% python3 -q
>>> import numpy as np
>>> from numpy import linalg as LA
>>> np.set_printoptions(precision=2, suppress=True, linewidth=100, floatmode="fixed")
>>> rd = lambda a: np.round(a, 2) + 0
>>> m1 = np.load("test18.npy")
>>> m1
array([[1, 0, 0, 0],
       [0, 1, 0, 0],
       [0, 3, 1, 0],
       [1, 2, 2, 1]])
>>> blk = np.stack([m1, 2 * m1, m1[::-1]])
>>> LA.matrix_rank(blk.reshape(3, -1))
np.int64(2)
>>> rd(LA.det(blk))
array([ 1.00, 16.00,  1.00])
>>> blk.shape
(3, 4, 4)
>>> rd(LA.norm(blk, axis=(1, 2)))
array([4.69, 9.38, 4.69])
>>> x0 = np.array([-8, 2, 9, -5])
>>> h1 = np.maximum(m1 @ x0, 0)
>>> rd(np.tanh(m1 @ x0))
array([-1.00,  0.96,  1.00,  1.00])
>>> m1.T @ h1
array([ 9, 65, 33,  9])
>>> m1 * (h1 > 1e-9)[:, None]
array([[0, 0, 0, 0],
       [0, 1, 0, 0],
       [0, 3, 1, 0],
       [1, 2, 2, 1]])
>>> np.maximum(m1 @ x0, 0) - np.maximum(-m1 @ x0, 0)
array([-8,  2, 15,  9])
>>> np.maximum(m1 @ (3 * x0), 0)
array([ 0,  6, 45, 27])
>>> E = np.load("x.npy")
>>> E
array([[-15.00,  -2.00,  10.00,   1.00],
       [ 22.00,  -4.00, -22.00,   0.00],
       [-22.00,  -2.00,  17.00,   1.00],
       [ 22.00,   0.00, -22.00,  -4.00]])
>>> blk = np.stack([E, 4 * E, E[::-1]])
>>> rd(LA.norm(blk, axis=(1, 2)))
array([ 55.46, 221.85,  55.46])
>>> u = np.array([-2, 1])
>>> np.convolve(E[3], u)
array([-44.00,  22.00,  44.00, -14.00,  -4.00])
>>> x0 = np.array([1, 2, -2, -2])
>>> E * x0
array([[-15.00,  -4.00, -20.00,  -2.00],
       [ 22.00,  -8.00,  44.00,  -0.00],
       [-22.00,  -4.00, -34.00,  -2.00],
       [ 22.00,   0.00,  44.00,   8.00]])
>>> E @ np.eye(4)[0]
array([-15.00,  22.00, -22.00,  22.00])
>>> (E @ x0).argmax()
np.int64(3)
>>> E @ x0
array([-41.00,  58.00, -62.00,  74.00])
>>> rd(LA.det(E[::-1]))
np.float64(-560.0)
>>> np.kron(np.eye(2, dtype=int), E)
array([[-15.00,  -2.00,  10.00,   1.00,  -0.00,  -0.00,   0.00,   0.00],
       [ 22.00,  -4.00, -22.00,   0.00,   0.00,  -0.00,  -0.00,   0.00],
       [-22.00,  -2.00,  17.00,   1.00,  -0.00,  -0.00,   0.00,   0.00],
       [ 22.00,   0.00, -22.00,  -4.00,   0.00,   0.00,  -0.00,  -0.00],
       [ -0.00,  -0.00,   0.00,   0.00, -15.00,  -2.00,  10.00,   1.00],
       [  0.00,  -0.00,  -0.00,   0.00,  22.00,  -4.00, -22.00,   0.00],
       [ -0.00,  -0.00,   0.00,   0.00, -22.00,  -2.00,  17.00,   1.00],
       [  0.00,   0.00,  -0.00,  -0.00,  22.00,   0.00, -22.00,  -4.00]])
>>> rd(LA.det(2 * E)), rd(LA.det(E))
(np.float64(-8960.0), np.float64(-560.0))
>>> rd(LA.eigvals(E).sum().real)
np.float64(-6.0)
>>> np.einsum("ij,ji->", E, E)
np.float64(106.0)
>>> rd(LA.eigvals(E))
array([-4.00,  7.00, -5.00, -4.00])
>>> np.einsum("ii->", E)
np.float64(-6.0)
